% python3 -q
>>> import numpy as np
>>> np.set_printoptions(precision=4, suppress=True, linewidth=100)
>>> rd = lambda a: np.round(a, 4) + 0
>>> Y = np.array([[3, 0, -2]])
>>> E = np.block([[np.zeros((1, 1)), Y], [Y.T, np.zeros((3, 3))]])
>>> print(E)
[[ 0.  3.  0. -2.]
 [ 3.  0.  0.  0.]
 [ 0.  0.  0.  0.]
 [-2.  0.  0.  0.]]
>>> ev, V = np.linalg.eigh(E)
>>> print(rd(ev))
[-3.6056  0.      0.      3.6056]
>>> print(rd(np.linalg.eigvalsh(E @ E)))
[ 0.  0. 13. 13.]
>>> print(ev.sum(), np.trace(E))
0.0 0.0
>>> print(rd(V.T @ E @ V))
[[-3.6056  0.      0.      0.    ]
 [ 0.      0.      0.      0.    ]
 [ 0.      0.      0.      0.    ]
 [ 0.      0.      0.      3.6056]]
>>> print((ev > 1e-8).sum(), (ev < -1e-8).sum())
1 1
>>> P = np.triu(np.array([[3, 2, -3, 0], [2, 3, -3, -3], [1, -3, -3, -1], [0, 1, -3, 0]]), 1) + np.eye(4)
>>> Y = P @ E @ np.linalg.inv(P)
>>> print(P @ E - E @ P)
[[ 6.  0.  9.  9.]
 [ 6. -6.  9.  0.]
 [ 2.  0.  0.  0.]
 [ 0.  4. -6.  0.]]
>>> print(rd(np.poly(Y)))
[  1.   0. -13.   0.   0.]
>>> print(np.linalg.matrix_rank(Y))
2
>>> print(np.linalg.matrix_rank(E, rtol=0.1))
2
>>> print(np.linalg.cond(E) > 100)
True
>>> print([round(float(x), 4) for x in np.linalg.svd(E, compute_uv=False)[:3]])
[3.6056, 3.6056, 0.0]
>>> U, sv, VT = np.linalg.svd(E)
>>> print(np.argmax(sv[:-1] / (sv[1:] + 1e-6)) + 1)
2
>>> print(rd(sv))
[3.6056 3.6056 0.     0.    ]
>>> Y = U[:, :2] @ np.diag(sv[:2]) @ VT[:2]
>>> print(rd(Y))
[[ 0.  3.  0. -2.]
 [ 3.  0.  0.  0.]
 [ 0.  0.  0.  0.]
 [-2.  0.  0.  0.]]
>>> print(rd(np.linalg.norm(E - Y, 2)), rd(sv[2]))
0.0 0.0
>>> ev, V = np.linalg.eigh(E)
>>> x = np.array([0, -3, 3, 2])
>>> print((np.sign(V[:, -1].round(6)) == np.sign(V[0, -1].round(6))).astype(int))
[1 1 0 0]
>>> print(rd(np.linalg.eigvalsh(E[1:, 1:])))
[0. 0. 0.]
>>> print(rd(V * np.abs(ev) @ V.T))
[[ 3.6056  0.      0.      0.    ]
 [ 0.      2.4962  0.     -1.6641]
 [ 0.      0.      0.      0.    ]
 [ 0.     -1.6641  0.      1.1094]]
>>> print(np.abs(E).sum(axis=1).max(), rd(np.abs(ev).max()))
5.0 3.6056
>>> u = np.array([4, 3, 9])
>>> rng = np.random.default_rng(924565)
>>> K = np.outer(rng.normal(size=29), u) + 0.02 * rng.normal(size=(29, 3))
>>> print(rd(K))
[[  0.0875   0.0806   0.2443]
 [  4.9396   3.6964  11.1077]
 [ -3.8548  -2.8614  -8.6239]
 [ -5.6101  -4.1751 -12.6025]
 [ -1.2495  -0.9375  -2.8111]
 [  1.1075   0.819    2.4813]
 [ -0.1176  -0.1226  -0.332 ]
 [  1.9013   1.4648   4.2933]
 [ -4.1945  -3.1488  -9.5148]
 [  1.8725   1.4029   4.1753]
 [ -0.415   -0.2791  -0.8521]
 [  0.5462   0.4092   1.2111]
 [ -0.3425  -0.2803  -0.7551]
 [  3.0678   2.2949   6.8494]
 [ -6.3889  -4.7401 -14.3382]
 [ -0.7697  -0.5735  -1.7154]
 [  2.3      1.6628   5.1201]
 [  0.4075   0.3314   0.958 ]
 [ -1.7892  -1.3525  -4.0248]
 [ -6.6253  -4.9623 -14.9305]
 [ -0.1181  -0.0982  -0.3006]
 [ -6.8539  -5.1137 -15.4517]
 [ -9.9203  -7.4349 -22.3226]
 [ -3.7547  -2.8206  -8.4233]
 [  0.3178   0.2546   0.7173]
 [ -1.1664  -0.8926  -2.6392]
 [  0.7077   0.5721   1.5915]
 [  3.4878   2.6234   7.8776]
 [ -4.0504  -2.9885  -9.0367]]
>>> cent = K[[22, 19]].astype(float)
>>> for _ in range(7):
...     lab = np.linalg.norm(K[:, None] - cent, axis=-1).argmin(axis=1)
...     cent = np.array([K[lab == j].mean(axis=0) for j in range(2)])
... 
>>> print(lab)
[1 1 0 0 1 1 1 1 0 1 1 1 1 1 0 1 1 1 1 0 1 0 0 0 1 1 1 1 0]
>>> print(np.bincount(lab))
[ 9 20]
>>> print(rd(cent[1] - cent[0]))
[ 6.4335  4.8033 14.4647]
>>> print(rd(cent))
[[ -5.6948  -4.2495 -12.8049]
 [  0.7388   0.5538   1.6598]]
